$ python -q
>>> import numpy as np
>>> np.set_printoptions(precision=2, suppress=True, linewidth=140)
>>> other = np.array([[0, 3, 0, 3, 0], [1, 2, 0, 3, 3]])
>>> A = other.T @ other
>>> A
array([[ 1,  2,  0,  3,  3],
       [ 2, 13,  0, 15,  6],
       [ 0,  0,  0,  0,  0],
       [ 3, 15,  0, 18,  9],
       [ 3,  6,  0,  9,  9]])
>>> np.allclose(A[:-1].T @ np.linalg.lstsq(A[:-1].T, A[-1])[0], A[-1])
True
>>> np.linalg.lstsq(A[:-1].T, A[-1])[2]
np.int32(2)
>>> round(np.trace(np.linalg.pinv(A) @ A), 2)
np.float64(2.0)
>>> A @ np.linalg.pinv(A) @ A
array([[ 1.,  2.,  0.,  3.,  3.],
       [ 2., 13.,  0., 15.,  6.],
       [ 0.,  0.,  0.,  0.,  0.],
       [ 3., 15.,  0., 18.,  9.],
       [ 3.,  6.,  0.,  9.,  9.]])
>>> np.unique(A.round(6), axis=0).shape
(5, 5)
>>> arr = np.loadtxt("arr.csv", delimiter=",")
>>> arr
array([[ 0.48, -1.83,  0.8 , -1.36, -1.64, -0.51],
       [-1.86, -0.58,  1.06,  0.13,  0.71,  1.88],
       [ 0.69,  2.05, -1.22, -1.24, -0.89, -0.71],
       [ 0.08, -0.01, -2.39,  1.29,  1.1 , -0.65],
       [ 1.43,  0.18,  1.17, -1.14, -1.89, -0.82],
       [-2.17,  1.14,  1.67, -0.42,  0.  , -0.2 ],
       [-0.5 , -1.08, -2.58,  0.85, -0.11, -0.43],
       [ 0.51, -2.03,  1.17, -1.48,  0.15, -1.01],
       [-1.22,  0.29,  0.99, -0.03, -1.27,  2.2 ],
       [ 1.21,  0.6 , -1.47,  0.36,  0.18,  2.2 ],
       [-2.74,  0.77, -0.21, -0.31, -0.69,  0.53],
       [-0.93, -0.59, -0.32, -0.58, -1.07, -2.49],
       [-1.14,  1.47, -0.08,  1.84, -0.93, -1.13],
       [-1.75,  0.16, -1.39,  1.96, -0.36, -0.03],
       [ 0.62,  0.52,  1.17, -1.79,  1.07, -1.62],
       [ 1.41,  1.04, -0.75, -0.29,  1.75, -1.5 ],
       [-1.91,  0.1 , -0.73, -0.49,  0.53, -2.07],
       [-1.  ,  1.09,  0.36, -0.59,  1.56, -1.97],
       [ 1.83,  1.37, -1.15,  0.87, -1.22,  0.46],
       [-2.  , -0.21, -0.09,  1.87, -1.15, -0.36],
       [ 1.5 , -0.06, -1.97,  0.54,  0.84, -1.36],
       [ 0.85, -0.53,  0.43,  2.12,  1.67, -0.74],
       [-0.07, -1.05,  2.35, -1.1 , -1.07,  0.17],
       [ 0.77,  0.82,  0.56,  0.52, -1.39, -2.29],
       [-1.91,  0.  , -1.48, -1.48, -0.65,  0.74],
       [-0.89,  0.67, -0.53, -2.29, -0.25,  1.47],
       [-0.63, -0.44, -2.53,  0.57,  0.9 , -0.94],
       [-1.39,  0.74, -0.96,  0.16,  2.13,  1.02],
       [-2.12, -0.69,  0.28, -1.47,  0.91,  0.99],
       [-0.24,  1.39,  0.74, -0.85, -1.5 , -1.87]])
>>> d = np.linalg.norm(arr[:, None] - arr[None], axis=-1)
>>> np.linalg.norm(arr, axis=1)
array([3., 3., 3., 3., 3., 3., 3., 3., 3., 3., 3., 3., 3., 3., 3., 3., 3., 3., 3., 3., 3., 3., 3., 3., 3., 3., 3., 3., 3., 3.])
>>> np.flatnonzero(d[21] < d.mean() / 2)
array([21])
>>> d[21].round(6).argsort(kind="stable")[:4]
array([21,  3, 20, 15])
